% python3 -q
>>> import numpy as np
>>> np.set_printoptions(precision=2, suppress=True, linewidth=120, floatmode="fixed")
>>> arr = np.load("run9.npy")
>>> arr
array([[-8,  0,  0,  0,  0,  0,  0,  6,  9,  0,  5],
       [ 0, -8,  0, -2,  7,  0, -3,  0,  0, -6,  0],
       [ 0,  0,  2,  0,  0,  8,  0,  0,  0,  0,  0],
       [ 0, -4,  0, -6, -7,  0, -4,  0,  0, -3,  0],
       [ 0, -7,  0,  6, -4,  0,  9,  0,  0,  9,  0],
       [ 0,  0,  6,  0,  0,  6,  0,  0,  0,  0,  0],
       [ 0, -3,  0,  2, -8,  0,  2,  0,  0,  0,  0],
       [ 7,  0,  0,  0,  0,  0,  0, -7, -9,  0,  5],
       [ 4,  0,  0,  0,  0,  0,  0, -9, -5,  0,  1],
       [ 0, -9,  0, -6,  7,  0, -4,  0,  0,  2,  0],
       [-9,  0,  0,  0,  0,  0,  0,  0, -2,  0,  0]])
>>> other = np.linalg.inv(arr)
>>> np.allclose(other, arr.T)
False
>>> np.round(np.linalg.inv(other), 2) + 0
array([[-8.00,  0.00,  0.00,  0.00,  0.00,  0.00,  0.00,  6.00,  9.00,  0.00,  5.00],
       [ 0.00, -8.00,  0.00, -2.00,  7.00,  0.00, -3.00,  0.00,  0.00, -6.00,  0.00],
       [ 0.00,  0.00,  2.00,  0.00,  0.00,  8.00,  0.00,  0.00,  0.00,  0.00,  0.00],
       [ 0.00, -4.00,  0.00, -6.00, -7.00,  0.00, -4.00,  0.00,  0.00, -3.00,  0.00],
       [ 0.00, -7.00,  0.00,  6.00, -4.00,  0.00,  9.00,  0.00,  0.00,  9.00,  0.00],
       [ 0.00,  0.00,  6.00,  0.00,  0.00,  6.00,  0.00,  0.00,  0.00,  0.00,  0.00],
       [ 0.00, -3.00,  0.00,  2.00, -8.00,  0.00,  2.00,  0.00,  0.00,  0.00,  0.00],
       [ 7.00,  0.00,  0.00,  0.00,  0.00,  0.00,  0.00, -7.00, -9.00,  0.00,  5.00],
       [ 4.00,  0.00,  0.00,  0.00,  0.00,  0.00,  0.00, -9.00, -5.00,  0.00,  1.00],
       [ 0.00, -9.00,  0.00, -6.00,  7.00,  0.00, -4.00,  0.00,  0.00,  2.00,  0.00],
       [-9.00,  0.00,  0.00,  0.00,  0.00,  0.00,  0.00,  0.00, -2.00,  0.00,  0.00]])
>>> A = np.loadtxt("sample4.csv", delimiter=",")
>>> A
array([[-1.70, -9.36, -0.80,  0.20, -2.30],
       [ 0.60,  6.01, -0.30,  0.20,  1.50],
       [ 0.50,  6.83, -1.30, -0.10,  1.70],
       [-1.30, -2.12, -1.00,  1.40, -0.50],
       [ 1.30,  4.43, -0.50,  1.60,  1.20],
       [ 1.30,  0.52,  0.80,  1.10,  0.20],
       [ 1.00, -0.48,  1.20,  1.50, -0.10],
       [ 1.30,  2.10, -2.20, -1.50,  0.50],
       [ 1.10, -6.70,  1.60,  0.00, -1.70],
       [-1.00,  6.00, -0.50,  0.80,  1.40],
       [ 0.50,  3.94, -0.50,  0.70,  1.00],
       [ 0.10,  4.53, -0.20, -1.40,  1.20],
       [ 0.80,  6.41,  1.10,  2.70,  1.60],
       [ 0.60, -7.60,  0.60, -0.10, -2.00],
       [ 1.20,  2.22,  0.70, -0.10,  0.50],
       [ 1.00,  1.80,  0.40, -1.70,  0.50],
       [-0.50, -5.67, -1.10, -0.30, -1.40],
       [ 0.20,  0.98,  1.90, -0.70,  0.20],
       [ 0.00, -0.48, -0.50, -0.20, -0.10],
       [ 0.30, -0.60, -0.40, -1.30, -0.10],
       [-0.30,  6.49,  0.60, -0.70,  1.40],
       [ 0.20, -1.46,  0.10, -1.50, -0.40],
       [-1.30, -4.55, -0.30,  0.10, -1.10],
       [-1.10,  0.10,  2.50,  0.40,  0.00],
       [ 1.30, -0.62,  0.80,  0.30, -0.20],
       [ 1.10,  1.28,  0.80,  1.00,  0.40],
       [ 0.10,  6.34,  0.90, -1.90,  1.70],
       [-0.30, -0.57, -0.40, -0.90, -0.10],
       [-0.10, -3.68,  1.80,  0.70, -1.00],
       [ 1.90,  9.80,  0.30, -0.30,  2.40],
       [ 0.90,  2.86, -1.50, -0.60,  0.90],
       [ 0.20,  0.65,  0.60, -0.80,  0.20],
       [ 0.90,  2.66, -1.20,  0.50,  0.70],
       [ 1.30,  0.38,  0.50, -0.60,  0.20]])
>>> # column 1 dominates
>>> d = np.linalg.norm(A[:, None] - A[None], axis=-1)
>>> np.flatnonzero(d[20] < d.mean() / 2)
array([ 1,  2,  9, 11, 20, 26])
>>> (d + 1e9 * np.eye(34)).round(6).argmin(axis=1)
array([13,  2,  1, 18, 10, 25,  5, 30, 13,  1,  4, 26,  4,  8, 25, 14, 22, 31, 27, 27, 26, 19, 16, 17,  6,  5, 20, 19,
       22,  2, 32, 33, 30, 31])
>>> d.shape
(34, 34)
>>> d[:5, :5]
array([[ 0.00, 16.01, 16.83,  7.57, 14.61],
       [16.01,  0.00,  1.35,  8.70,  2.25],
       [16.83,  1.35,  0.00,  9.51,  3.19],
       [ 7.57,  8.70,  9.51,  0.00,  7.27],
       [14.61,  2.25,  3.19,  7.27,  0.00]])
>>> np.linalg.matrix_rank(d ** 2)
np.int64(7)
